$ python -q
>>> import numpy as np
>>> np.set_printoptions(suppress=True, linewidth=200)
>>> mat = np.load("block14.npy")
>>> print(mat)
[[ 0.22  0.1 ]
 [ 1.1   0.5 ]
 [-0.11 -0.05]
 [ 0.11  0.05]
 [-2.53 -1.15]
 [ 0.66  0.3 ]
 [-1.21 -0.55]
 [ 0.77  0.35]]
>>> left, s, VT = np.linalg.svd(mat)
>>> evecs = VT[:(s > 1e-8).sum()]
>>> rng = np.random.default_rng(44773)
>>> vec = mat[3] + -3 * mat[4] + rng.integers(2) * np.eye(2)[0]
>>> print(vec.round(3))
[8.7 3.5]
>>> print(np.round(evecs.T @ evecs, 3))
[[0.829 0.377]
 [0.377 0.171]]
>>> print(np.allclose(evecs.T @ evecs @ vec, vec))
False
>>> print(round(np.linalg.norm(vec - evecs.T @ evecs @ vec), 3))
0.414
>>> print(np.linalg.matrix_rank(np.vstack([mat, vec])))
2
>>> try:
...     np.linalg.inv(mat)
... except np.linalg.LinAlgError as e:
...     print(repr(e))
... 
LinAlgError('Last 2 dimensions of the array must be square')
>>> print(np.linalg.lstsq(mat[:-1].T, mat[-1])[2])
1
>>> A = np.vander(np.arange(7) - 1, 2, increasing=True)
>>> print(A)
[[ 1 -1]
 [ 1  0]
 [ 1  1]
 [ 1  2]
 [ 1  3]
 [ 1  4]
 [ 1  5]]
>>> hat = A @ np.linalg.solve(A.T @ A, A.T)
>>> print(np.round((np.eye(7) - hat) @ A, 3) + 0)
[[0. 0.]
 [0. 0.]
 [0. 0.]
 [0. 0.]
 [0. 0.]
 [0. 0.]
 [0. 0.]]
>>> print(np.linalg.matrix_rank(np.eye(7) - hat))
5
>>> print(np.trace(hat))
2.0
>>> print(hat.round(3) + 0)
[[ 0.464  0.357  0.25   0.143  0.036 -0.071 -0.179]
 [ 0.357  0.286  0.214  0.143  0.071  0.    -0.071]
 [ 0.25   0.214  0.179  0.143  0.107  0.071  0.036]
 [ 0.143  0.143  0.143  0.143  0.143  0.143  0.143]
 [ 0.036  0.071  0.107  0.143  0.179  0.214  0.25 ]
 [-0.071  0.     0.071  0.143  0.214  0.286  0.357]
 [-0.179 -0.071  0.036  0.143  0.25   0.357  0.464]]
>>> out = np.c_[A[:, :1] @ np.array([[2]]), np.array([8, 4, 6, 5, -2, -1, -8])]
>>> print(out)
[[ 2  8]
 [ 2  4]
 [ 2  6]
 [ 2  5]
 [ 2 -2]
 [ 2 -1]
 [ 2 -8]]
>>> print(np.round(np.linalg.norm(out - A @ np.linalg.lstsq(A, out)[0], axis=0), 3) + 0)
[0.    5.819]
>>> print(np.round(np.linalg.lstsq(A, out[:, 0])[0], 3) + 0)
[2. 0.]
